>>> import numpy as np
>>> from numpy import linalg as LA
>>> np.set_printoptions(suppress=True, linewidth=120)
>>> B = np.array([[2, 2, 3, 1], [5, 1, 4, 7], [6, 2, 0, 0], [6, 9, 2, 8]])
>>> K = np.triu(B, 1)
>>> print(K)
[[0 2 3 1]
 [0 0 4 7]
 [0 0 0 0]
 [0 0 0 0]]
>>> ang = np.radians(90)
>>> Rm = np.eye(4)
>>> Rm[3, 3] = Rm[2, 2] = np.cos(ang)
>>> Rm[3, 2], Rm[2, 3] = -np.sin(ang), np.sin(ang)
>>> print(Rm.round(3) + 0)
[[ 1.  0.  0.  0.]
 [ 0.  1.  0.  0.]
 [ 0.  0.  0.  1.]
 [ 0.  0. -1.  0.]]
>>> B = K @ Rm.T
>>> print(round(LA.det(Rm), 3), np.trace(Rm))
1.0 2.0
>>> print(np.allclose(LA.norm(K, axis=1), LA.norm(B, axis=1)))
True
>>> print(np.round(LA.svd(K, compute_uv=False), 3), np.round(LA.svd(B, compute_uv=False), 3))
[8.444 2.775 0.    0.   ] [8.444 2.775 0.    0.   ]
>>> arr = np.load("dump.npy")
>>> print(arr)
[[ 7  8  3 -7]
 [ 0  9 -8 -6]
 [ 0  0  2 -3]
 [ 0  0  0  9]]
>>> u, r1 = arr[3], arr[1]
>>> print(u @ r1)
-54
>>> pr = (u @ r1) / (u @ u) * u
>>> print(pr)
[-0. -0. -0. -6.]
>>> print(round(float(LA.norm(u + r1) ** 2 + LA.norm(u - r1) ** 2), 3))
524.0
>>> print(np.outer(u, r1))
[[  0   0   0   0]
 [  0   0   0   0]
 [  0   0   0   0]
 [  0  81 -72 -54]]
>>> print(LA.matrix_rank(np.outer(u, r1)))
1
>>> print((r1 - pr) @ u)
0.0
>>> print(LA.matrix_rank(arr - arr[0, 0] * np.eye(4)))
3
>>> u = np.array([1, 0])
>>> print(np.convolve(arr[2], u))
[ 0  0  2 -3  0]
>>> print(np.correlate(arr[2], arr[1], "full"))
[  0   0 -12   2  42 -27   0]
>>> print(np.polyval(u, arr[2]))
[ 0  0  2 -3]
>>> mat = np.load("data.npy")
>>> print(mat)
[[-2.4  0.8  0.1 -1. ]
 [ 0.5  0.6  0.6  0. ]
 [ 0.7 -0.3 -1.4 -0.2]
 [ 1.9 -1.   1.1 -0.1]
 [ 0.8 -0.9  2.3 -1. ]]
>>> left, sig, Vh = LA.svd(mat, full_matrices=False)
>>> print(np.round(left.T @ left, 3) + 0)
[[1. 0. 0. 0.]
 [0. 1. 0. 0.]
 [0. 0. 1. 0.]
 [0. 0. 0. 1.]]
>>> print(sig.round(3))
[3.873 2.796 1.124 0.672]
>>> print(np.round(np.cumsum(sig ** 2) / np.sum(sig ** 2), 3))
[0.611 0.93  0.982 1.   ]
>>> print(np.round(np.abs(Vh[0]), 3))
[0.762 0.381 0.523 0.023]
>>> print((sig > 1e-8).sum())
4
